% python3 -q
>>> import numpy as np
>>> np.set_printoptions(suppress=True, linewidth=120)
>>> F = np.load("arr.npy")
>>> F
array([[ 1,  1,  1,  1,  1,  1,  1,  1],
       [ 1, -1,  1, -1, -1,  1, -1,  1],
       [ 1,  1, -1, -1,  1,  1, -1, -1]])
>>> # columns 1 and 4 are equal
>>> th = np.radians(45)
>>> R = np.eye(8)
>>> R[0, 0] = R[2, 2] = np.cos(th)
>>> R[0, 2], R[2, 0] = -np.sin(th), np.sin(th)
>>> R.round(1)
array([[ 0.7,  0. , -0.7,  0. ,  0. ,  0. ,  0. ,  0. ],
       [ 0. ,  1. ,  0. ,  0. ,  0. ,  0. ,  0. ,  0. ],
       [ 0.7,  0. ,  0.7,  0. ,  0. ,  0. ,  0. ,  0. ],
       [ 0. ,  0. ,  0. ,  1. ,  0. ,  0. ,  0. ,  0. ],
       [ 0. ,  0. ,  0. ,  0. ,  1. ,  0. ,  0. ,  0. ],
       [ 0. ,  0. ,  0. ,  0. ,  0. ,  1. ,  0. ,  0. ],
       [ 0. ,  0. ,  0. ,  0. ,  0. ,  0. ,  1. ,  0. ],
       [ 0. ,  0. ,  0. ,  0. ,  0. ,  0. ,  0. ,  1. ]])
>>> out = F @ R.T
>>> np.allclose(np.linalg.norm(F, axis=1), np.linalg.norm(out, axis=1))
True
>>> np.allclose(F @ F.T, out @ out.T)
True
>>> np.round(np.abs(out - F).max(axis=0), 1)
array([1., 0., 1., 0., 0., 0., 0., 0.])
>>> out = F[0, 0] * F[1:] - np.outer(F[1:, 0], F[0])
>>> out
array([[ 0, -2,  0, -2, -2,  0, -2,  0],
       [ 0,  0, -2, -2,  0,  0, -2, -2]])
>>> F[:, 0] / F[0, 0]
array([1., 1., 1.])
>>> np.flatnonzero(~out.round(6).any(axis=1))
array([], dtype=int64)
>>> np.linalg.matrix_rank(out), np.linalg.matrix_rank(F)
(np.int64(2), np.int64(3))
>>> out = np.array([[-3, 2],
...     [-2, 0],
...     [-1, -3],
...     [1, 0],
...     [-2, 2],
...     [-3, -1],
...     [3, -1],
...     [-2, -2]])
>>> np.einsum("ij,ij->i", F, F)
array([8, 8, 8])
>>> F @ out
array([[ -9,  -3],
       [ -9,  -5],
       [-11,   9]])
>>> np.linalg.matrix_rank(F @ out)
np.int64(2)
>>> out.T @ F.T
array([[ -9,  -9, -11],
       [ -3,  -5,   9]])
>>> out = F / np.sqrt((F ** 2).mean(axis=1, keepdims=True))
>>> np.round(np.linalg.norm(out, axis=1), 1)
array([2.8, 2.8, 2.8])
>>> np.linalg.matrix_rank(F - F.mean(axis=1, keepdims=True))
np.int64(2)
>>> F - F.mean(axis=1, keepdims=True)
array([[ 0.,  0.,  0.,  0.,  0.,  0.,  0.,  0.],
       [ 1., -1.,  1., -1., -1.,  1., -1.,  1.],
       [ 1.,  1., -1., -1.,  1.,  1., -1., -1.]])
>>> out[0]
array([1., 1., 1., 1., 1., 1., 1., 1.])
